% ipython --no-banner

In [1]: import numpy as np

In [2]: from numpy import linalg as LA

In [3]: np.set_printoptions(suppress=True, linewidth=140)

In [4]: def tidy(a):
   ...:     return np.round(a, 3) + 0
   ...: 

In [5]: feats = np.array([[-1, 0, 5, 7], [0, -2, 0, 0], [4, 0, 4, -9], [5, 0, 2, 7]])

In [6]: u = np.array([2, 2, 0, 0])

In [7]: A2 = feats + np.outer(u, np.eye(4)[2])

In [8]: LA.matrix_rank(LA.inv(A2) - LA.inv(feats), tol=1e-8)
Out[8]: np.int64(1)

In [9]: O, V = LA.qr(feats[:, :1])[0], LA.qr(feats[:, 1:])[0]

In [10]: sigma = LA.svd(O.T @ V, compute_uv=False)

In [11]: tidy(np.degrees(np.arccos(sigma.clip(0, 1))))
Out[11]: array([59.329])

In [12]: (sigma > 0.9).sum()
Out[12]: np.int64(0)

In [13]: O, r_ = LA.qr(feats)

In [14]: O.shape, r_.shape
Out[14]: ((4, 4), (4, 4))

In [15]: tidy(O)
Out[15]: 
array([[-0.154,  0.   , -0.936,  0.315],
       [ 0.   ,  1.   ,  0.   ,  0.   ],
       [ 0.617,  0.   , -0.341, -0.709],
       [ 0.772,  0.   ,  0.085,  0.63 ]])

In [16]: W0 = np.load("arr.npy")

In [17]: W0
Out[17]: 
array([[ 4.904,  0.932, -0.288],
       [-1.48 , -3.599,  3.139],
       [-4.24 ,  0.843,  2.512],
       [ 0.645, -0.85 , -4.885],
       [ 3.048, -3.81 , -1.094],
       [-0.684, -3.532,  3.472],
       [-0.79 ,  4.482,  2.071],
       [ 2.294, -4.437, -0.232],
       [-2.046, -0.814, -4.489],
       [ 2.379, -3.579,  2.557],
       [-3.474,  3.594,  0.114],
       [-2.462,  0.887, -4.26 ],
       [-1.544, -2.926, -3.749],
       [ 0.796,  4.701, -1.505],
       [-2.333,  2.417,  3.703]])

In [18]: Xc = W0 - W0.mean(axis=0)

In [19]: left, sigma, Vt = LA.svd(Xc, full_matrices=False)

In [20]: tidy(sigma ** 2 / (sigma ** 2).sum())
Out[20]: array([0.444, 0.357, 0.198])

In [21]: np.searchsorted(np.cumsum(sigma ** 2) / (sigma ** 2).sum(), 0.9) + 1
Out[21]: np.int64(3)

In [22]: Xc = W0 - W0.mean(axis=0)

In [23]: V = LA.svd(Xc)[2][:2]

In [24]: A2 = Xc - Xc @ V.T @ V

In [25]: tidy((Xc @ V.T).std(axis=0))
Out[25]: array([3.313, 2.971])

In [26]: LA.norm(A2, axis=1).round(6).argmax()
Out[26]: np.int64(0)

In [27]: tidy(LA.norm(A2) / LA.norm(Xc))
Out[27]: np.float64(0.445)

In [28]: Xc = (W0 - W0.mean(axis=0)) / W0.std(axis=0)

In [29]: np.argwhere(np.abs(Xc) > 2)
Out[29]: array([[0, 0]])

In [30]: tidy(Xc.std(axis=0))
Out[30]: array([1., 1., 1.])

In [31]: beta = LA.lstsq(np.delete(Xc, 0, axis=1), Xc[:, 0])[0]

In [32]: tidy(beta)
Out[32]: array([-0.325, -0.067])

In [33]: np.abs(beta).argmax()
Out[33]: np.int64(0)
